$ python3 -q
>>> import numpy as np
>>> np.set_printoptions(precision=2, suppress=True, linewidth=160, legacy="1.25")
>>> out = np.array([[4, 0, 5, 5, 9, 7, 9, 5]])
>>> feats = out.T @ out
>>> feats
array([[16,  0, 20, 20, 36, 28, 36, 20],
       [ 0,  0,  0,  0,  0,  0,  0,  0],
       [20,  0, 25, 25, 45, 35, 45, 25],
       [20,  0, 25, 25, 45, 35, 45, 25],
       [36,  0, 45, 45, 81, 63, 81, 45],
       [28,  0, 35, 35, 63, 49, 63, 35],
       [36,  0, 45, 45, 81, 63, 81, 45],
       [20,  0, 25, 25, 45, 35, 45, 25]])
>>> left, sig, VT = np.linalg.svd(feats)
>>> evecs = VT[:(sig > 1e-8).sum()]
>>> rng = np.random.default_rng(90)
>>> vec = feats[0] + 2 * feats[7] + rng.integers(2) * np.eye(8)[2]
>>> vec
array([ 56.,   0.,  71.,  70., 126.,  98., 126.,  70.])
>>> np.allclose(evecs.T @ evecs @ vec, vec)
False
>>> np.linalg.matrix_rank(np.vstack([feats, vec]))
2
>>> np.round(np.linalg.norm(vec - evecs.T @ evecs @ vec), 2)
0.96
>>> np.allclose(feats[:-1].T @ np.linalg.lstsq(feats[:-1].T, feats[-1])[0], feats[-1])
True
>>> np.linalg.lstsq(feats[:-1].T, feats[-1])[2]
1
>>> try:
...     np.linalg.inv(feats)
... except np.linalg.LinAlgError as e:
...     print("failed:", e)
... 
failed: Singular matrix
>>> round(float(np.trace(np.linalg.pinv(feats) @ feats)), 2)
1.0
>>> left, sig, VT = np.linalg.svd(feats)
>>> sig.round(2) + 0
array([302.,   0.,   0.,   0.,   0.,   0.,   0.,   0.])
>>> np.argmax(sig[:-1] / (sig[1:] + 1e-6)) + 1
1
>>> out = left[:, :1] @ np.diag(sig[:1]) @ VT[:1]
>>> round(float(np.linalg.norm(feats - out, 2)), 2), round(float(sig[1]), 2)
(0.0, 0.0)
>>> np.round(np.abs(feats - out).max(), 2)
0.0
>>> np.linalg.matrix_rank(feats, rtol=0.05)
1
>>> arr = np.loadtxt("out2.csv", delimiter=",")
>>> arr
array([[ 1.  ,  0.  ,  0.  ,  0.  ,  0.  ,  0.  ,  0.  ],
       [ 0.  ,  0.81,  0.  ,  0.59,  0.  ,  0.  ,  0.  ],
       [ 0.  ,  0.  ,  1.  ,  0.  ,  0.  ,  0.  ,  0.  ],
       [ 0.  , -0.59,  0.  ,  0.81,  0.  ,  0.  ,  0.  ],
       [ 0.  ,  0.  ,  0.  ,  0.  ,  1.  ,  0.  ,  0.  ],
       [ 0.  ,  0.  ,  0.  ,  0.  ,  0.  ,  1.  ,  0.  ],
       [ 0.  ,  0.  ,  0.  ,  0.  ,  0.  ,  0.  ,  1.  ]])
>>> vec = np.array([0, -3, -2, -2, -3, 3, 2])
>>> y = arr @ vec
>>> beta, lr = np.zeros(7), 1 / np.linalg.norm(arr, 2) ** 2
>>> for i in range(300):
...     beta -= lr * arr.T @ (arr @ beta - y)
...     if i % 50 == 0: print(i, round(np.linalg.norm(arr @ beta - y), 2))
... 
0 0.0
50 0.0
100 0.0
150 0.0
200 0.0
250 0.0
>>> round(np.linalg.cond(arr), 2)
1.0
